% ipython --no-banner

In [1]: import numpy as np

In [2]: np.set_printoptions(precision=3, suppress=True, linewidth=100)

In [3]: F = np.load("a.npy")

In [4]: F
Out[4]: 
array([[ 0.867, -0.371,  0.397],
       [ 0.959, -0.572,  0.558],
       [ 0.974,  0.   ,  0.508],
       [ 0.999,  0.254,  0.753],
       [-0.74 ,  0.478, -0.336],
       [ 1.   , -0.96 ,  0.949],
       [-0.999,  0.949, -0.869],
       [-1.   ,  0.934, -0.941],
       [ 0.963,  0.824,  0.273],
       [ 0.01 , -0.778,  0.207],
       [-0.749,  0.989, -0.647],
       [ 0.955,  0.   ,  0.454],
       [-0.797,  0.778, -0.454],
       [ 0.998, -0.653,  0.782],
       [-0.744,  0.915, -0.508],
       [-0.999,  0.572, -0.808],
       [ 1.   , -0.995,  0.999],
       [-0.976,  0.572, -0.604],
       [ 0.903, -0.478,  0.454],
       [-0.119, -0.915,  0.273]])

In [5]: x = np.array([-3, 2, 3])

In [6]: target = F @ x

In [7]: np.linalg.solve(F.T @ F, F.T @ target)
Out[7]: array([-3.,  2.,  3.])

In [8]: np.linalg.solve(F, target)
LinAlgError: Last 2 dimensions of the array must be square


In [9]: np.round(np.linalg.pinv(F) @ F, 3) + 0
Out[9]: 
array([[1., 0., 0.],
       [0., 1., 0.],
       [0., 0., 1.]])

In [10]: rng = np.random.default_rng(9524)

In [11]: target = target + 0.05 * rng.normal(size=20)

In [12]: target
Out[12]: 
array([-2.162, -2.401, -1.43 , -0.3  ,  2.191, -2.038,  2.248,  2.034, -0.437, -0.938,  2.255,
       -1.511,  2.547, -1.917,  2.54 ,  1.722, -2.01 ,  2.311, -2.221, -0.603])

In [13]: beta, *_ = np.linalg.lstsq(F, target)

In [14]: [round(float(np.linalg.norm(np.linalg.solve(F.T @ F + lam * np.eye(3), F.T @ target))), 2) for lam in (0, 1, 10, 100)]
Out[14]: [4.66, 1.75, 1.14, 0.35]

In [15]: np.round(F.T @ (target - F @ beta), 3) + 0
Out[15]: array([0., 0., 0.])

In [16]: round(np.linalg.norm(target - F @ beta), 3)
Out[16]: np.float64(0.145)

In [17]: beta.round()
Out[17]: array([-3.,  2.,  3.])

In [18]: proj = F @ np.linalg.solve(F.T @ F, F.T)

In [19]: round(np.trace(proj), 3)
Out[19]: np.float64(3.0)

In [20]: proj @ F[:, 2]
Out[20]: 
array([ 0.397,  0.558,  0.508,  0.753, -0.336,  0.949, -0.869, -0.941,  0.273,  0.207, -0.647,
        0.454, -0.454,  0.782, -0.508, -0.808,  0.999, -0.604,  0.454,  0.273])

In [21]: np.linalg.matrix_rank(np.eye(20) - proj)
Out[21]: np.int64(17)

In [22]: np.allclose(proj @ proj, proj)
Out[22]: True
